>>> import numpy as np
>>> np.set_printoptions(precision=3, suppress=True, linewidth=100, legacy="1.25")
>>> other = np.array([[5, -9], [-8, 7]])
>>> Z = np.array([[0, 0], [2, 2]])
>>> feats = np.kron(other, Z)
>>> feats
array([[  0,   0,   0,   0],
       [ 10,  10, -18, -18],
       [  0,   0,   0,   0],
       [-16, -16,  14,  14]])
>>> # row 2 repeats row 0
>>> round(np.linalg.norm(feats, 2) / np.linalg.norm(feats), 3)
0.985
>>> np.linalg.matrix_rank(feats, rtol=0.1)
2
>>> np.argsort(-np.linalg.norm(feats, axis=0).round(6), kind="stable")[:3]
array([2, 3, 0])
>>> np.linalg.cond(feats) > 100
True
>>> feats.inv()
Traceback (most recent call last):
  File "<python-input-11>", line 1, in <module>
    feats.inv()
    ^^^^^^^^^
AttributeError: 'numpy.ndarray' object has no attribute 'inv'
>>> (feats + feats.T) / 2
array([[  0.,   5.,   0.,  -8.],
       [  5.,  10.,  -9., -17.],
       [  0.,  -9.,   0.,   7.],
       [ -8., -17.,   7.,  14.]])
>>> np.allclose(feats @ feats.T, feats.T @ feats)
False
>>> feats @ feats
array([[   0,    0,    0,    0],
       [ 388,  388, -432, -432],
       [   0,    0,    0,    0],
       [-384, -384,  484,  484]])
>>> np.linalg.matrix_power(feats, 2)
array([[   0,    0,    0,    0],
       [ 388,  388, -432, -432],
       [   0,    0,    0,    0],
       [-384, -384,  484,  484]])
>>> np.trace(feats)
24
>>> np.sort(np.abs(np.linalg.eigvals(feats)))
array([ 0.   ,  0.   ,  5.088, 29.088])
>>> (feats - feats.T) / 2
array([[ 0., -5.,  0.,  8.],
       [ 5.,  0., -9., -1.],
       [ 0.,  9.,  0., -7.],
       [-8.,  1.,  7.,  0.]])
>>> np.round(np.abs(np.linalg.eigvals(feats)).max(), 3)
29.088
>>> left, s, Vt = np.linalg.svd(feats, full_matrices=False)
>>> np.round(left.T @ feats @ Vt.T, 3) + 0
array([[41.237,  0.   ,  0.   ,  0.   ],
       [ 0.   ,  7.178,  0.   ,  0.   ],
       [ 0.   ,  0.   ,  0.   ,  0.   ],
       [ 0.   ,  0.   ,  0.   ,  0.   ]])
>>> np.abs(left[:, 0]).round(6).argmax()
3
>>> F = np.load("dump.npy")
>>> F
array([[0, 2, 0],
       [1, 1, 1],
       [0, 0, 0],
       [0, 1, 1],
       [0, 0, 0],
       [0, 0, 0],
       [0, 2, 0],
       [0, 0, 0],
       [0, 0, 0],
       [1, 3, 1],
       [0, 2, 0],
       [0, 0, 0],
       [0, 3, 1],
       [0, 3, 1],
       [0, 1, 1],
       [1, 2, 2],
       [0, 0, 0],
       [1, 1, 1],
       [0, 0, 0],
       [0, 0, 0],
       [0, 0, 0],
       [0, 1, 1],
       [1, 1, 1],
       [1, 2, 2]])
>>> # row 4 repeats row 2
>>> left, s, Vt = np.linalg.svd(feats)
>>> np.argmax(s[:-1] / (s[1:] + 1e-6)) + 1
2
>>> s.round(3) + 0
array([41.237,  7.178,  0.   ,  0.   ])
>>> other = left[:, :2] @ np.diag(s[:2]) @ Vt[:2]
>>> np.linalg.matrix_rank(feats, rtol=0.05)
2
>>> other.round(3) + 0
array([[  0.,   0.,   0.,   0.],
       [ 10.,  10., -18., -18.],
       [  0.,   0.,   0.,   0.],
       [-16., -16.,  14.,  14.]])
>>> G = np.cov(F, rowvar=False)
>>> G.shape
(3, 3)
>>> F.std(axis=0)
array([0.433, 1.06 , 0.644])
>>> Z = F[[11, 0]].astype(float)
>>> for _ in range(7):
...     labels = np.linalg.norm(F[:, None] - Z, axis=-1).argmin(axis=1)
...     Z = np.array([F[labels == j].mean(axis=0) for j in range(2)])
... 
>>> labels
array([1, 0, 0, 0, 0, 0, 1, 0, 0, 1, 1, 0, 1, 1, 0, 1, 0, 0, 0, 0, 0, 0, 0, 1])
>>> np.bincount(labels)
array([16,  8])
>>> Xs = F - F.mean(axis=1)
Traceback (most recent call last):
  File "<python-input-39>", line 1, in <module>
    Xs = F - F.mean(axis=1)
         ~~^~~~~~~~~~~~~~~~
ValueError: operands could not be broadcast together with shapes (24,3) (24,) 
>>> Xs = F - F.mean(axis=0)
>>> left, s, Vt = np.linalg.svd(Xs, full_matrices=False)
>>> s ** 2 / (s ** 2).sum()
array([0.778, 0.183, 0.039])
>>> np.abs(Vt[0]).argmax()
1
>>> np.round(Xs.mean(axis=0), 3) + 0
array([0., 0., 0.])
>>> Vt[0] * np.sign(Vt[0, np.abs(Vt[0]).argmax()])
array([0.192, 0.888, 0.418])
>>> np.round((s ** 2).sum() ** 2 / (s ** 4).sum(), 3)
1.562
>>> s
array([5.676, 2.753, 1.27 ])
